In [1]: import numpy as np

In [2]: np.set_printoptions(precision=2, suppress=True, linewidth=100, floatmode="fixed")

In [3]: rng = np.random.default_rng(866992)

In [4]: idx = rng.integers(0, 2, 6)

In [5]: F = (idx[:, None] == idx) * 2 + np.eye(6)

In [6]: F
Out[6]: 
array([[3.00, 2.00, 0.00, 0.00, 0.00, 0.00],
       [2.00, 3.00, 0.00, 0.00, 0.00, 0.00],
       [0.00, 0.00, 3.00, 2.00, 2.00, 2.00],
       [0.00, 0.00, 2.00, 3.00, 2.00, 2.00],
       [0.00, 0.00, 2.00, 2.00, 3.00, 2.00],
       [0.00, 0.00, 2.00, 2.00, 2.00, 3.00]])

In [7]: x0 = np.ones(6)

In [8]: for _ in range(5):
   ...:     x0 = F @ x0
   ...:     x0 /= np.linalg.norm(x0)
   ...:     print(round(x0 @ F @ x0, 2))
   ...: 
8.47
8.82
8.94
8.98
8.99

In [9]: x0
Out[9]: array([0.03, 0.03, 0.50, 0.50, 0.50, 0.50])

In [10]: round(np.linalg.eigvalsh(F)[-1], 2)
Out[10]: np.float64(9.0)

In [11]: left, s, Vt = np.linalg.svd(F, full_matrices=False)

In [12]: np.round(left.T @ left, 2) + 0
Out[12]: 
array([[1.00, 0.00, 0.00, 0.00, 0.00, 0.00],
       [0.00, 1.00, 0.00, 0.00, 0.00, 0.00],
       [0.00, 0.00, 1.00, 0.00, 0.00, 0.00],
       [0.00, 0.00, 0.00, 1.00, 0.00, 0.00],
       [0.00, 0.00, 0.00, 0.00, 1.00, 0.00],
       [0.00, 0.00, 0.00, 0.00, 0.00, 1.00]])

In [13]: round(float(np.sqrt((s ** 2).sum())), 2), round(np.linalg.norm(F), 2)
Out[13]: (10.49, np.float64(10.49))

In [14]: s
Out[14]: array([9.00, 5.00, 1.00, 1.00, 1.00, 1.00])

In [15]: np.allclose(left * s @ Vt, F)
Out[15]: True

In [16]: np.cumsum(s ** 2) / np.sum(s ** 2)
Out[16]: array([0.74, 0.96, 0.97, 0.98, 0.99, 1.00])

In [17]: np.abs(Vt[0])
Out[17]: array([0.00, 0.00, 0.50, 0.50, 0.50, 0.50])
